$ python -q
>>> import numpy as np
>>> from numpy import linalg as LA
>>> np.set_printoptions(precision=2, suppress=True, linewidth=140, sign=" ")
>>> A = np.loadtxt("layer0.csv", delimiter=",")
>>> print(A.round(2) + 0)
[[ 0.02  0.08  0.01  0.02  0.04 -0.02 -0.02  0.02  0.01  0.02 -0.05  0.08]
 [ 0.08  0.3   0.04  0.08  0.15 -0.1  -0.08  0.1   0.04  0.1  -0.19  0.32]
 [ 0.01  0.04  0.    0.01  0.02 -0.01 -0.01  0.01  0.    0.01 -0.02  0.04]
 [ 0.02  0.08  0.01  0.02  0.04 -0.02 -0.02  0.02  0.01  0.02 -0.05  0.08]
 [ 0.04  0.15  0.02  0.04  0.08 -0.05 -0.04  0.05  0.02  0.05 -0.1   0.16]
 [-0.02 -0.1  -0.01 -0.02 -0.05  0.03  0.02 -0.03 -0.01 -0.03  0.06 -0.1 ]
 [-0.02 -0.08 -0.01 -0.02 -0.04  0.02  0.02 -0.02 -0.01 -0.02  0.05 -0.08]
 [ 0.02  0.1   0.01  0.02  0.05 -0.03 -0.02  0.03  0.01  0.03 -0.06  0.1 ]
 [ 0.01  0.04  0.    0.01  0.02 -0.01 -0.01  0.01  0.    0.01 -0.02  0.04]
 [ 0.02  0.1   0.01  0.02  0.05 -0.03 -0.02  0.03  0.01  0.03 -0.06  0.1 ]
 [-0.05 -0.19 -0.02 -0.05 -0.1   0.06  0.05 -0.06 -0.02 -0.06  0.12 -0.2 ]
 [ 0.08  0.32  0.04  0.08  0.16 -0.1  -0.08  0.1   0.04  0.1  -0.2   0.34]]
>>> # applying it twice changes nothing
>>> G = A.T @ A
>>> print(G.round(2) + 0)
[[ 0.02  0.08  0.01  0.02  0.04 -0.02 -0.02  0.02  0.01  0.02 -0.05  0.08]
 [ 0.08  0.3   0.04  0.08  0.15 -0.1  -0.08  0.1   0.04  0.1  -0.19  0.32]
 [ 0.01  0.04  0.    0.01  0.02 -0.01 -0.01  0.01  0.    0.01 -0.02  0.04]
 [ 0.02  0.08  0.01  0.02  0.04 -0.02 -0.02  0.02  0.01  0.02 -0.05  0.08]
 [ 0.04  0.15  0.02  0.04  0.08 -0.05 -0.04  0.05  0.02  0.05 -0.1   0.16]
 [-0.02 -0.1  -0.01 -0.02 -0.05  0.03  0.02 -0.03 -0.01 -0.03  0.06 -0.1 ]
 [-0.02 -0.08 -0.01 -0.02 -0.04  0.02  0.02 -0.02 -0.01 -0.02  0.05 -0.08]
 [ 0.02  0.1   0.01  0.02  0.05 -0.03 -0.02  0.03  0.01  0.03 -0.06  0.1 ]
 [ 0.01  0.04  0.    0.01  0.02 -0.01 -0.01  0.01  0.    0.01 -0.02  0.04]
 [ 0.02  0.1   0.01  0.02  0.05 -0.03 -0.02  0.03  0.01  0.03 -0.06  0.1 ]
 [-0.05 -0.19 -0.02 -0.05 -0.1   0.06  0.05 -0.06 -0.02 -0.06  0.12 -0.2 ]
 [ 0.08  0.32  0.04  0.08  0.16 -0.1  -0.08  0.1   0.04  0.1  -0.2   0.34]]
>>> print(np.allclose(G, G.T))
True
>>> print((A @ A.T).shape)
(12, 12)
>>> print(np.round(np.diag(G), 2) + 0)
[ 0.02  0.3   0.    0.02  0.08  0.03  0.02  0.03  0.    0.03  0.12  0.34]
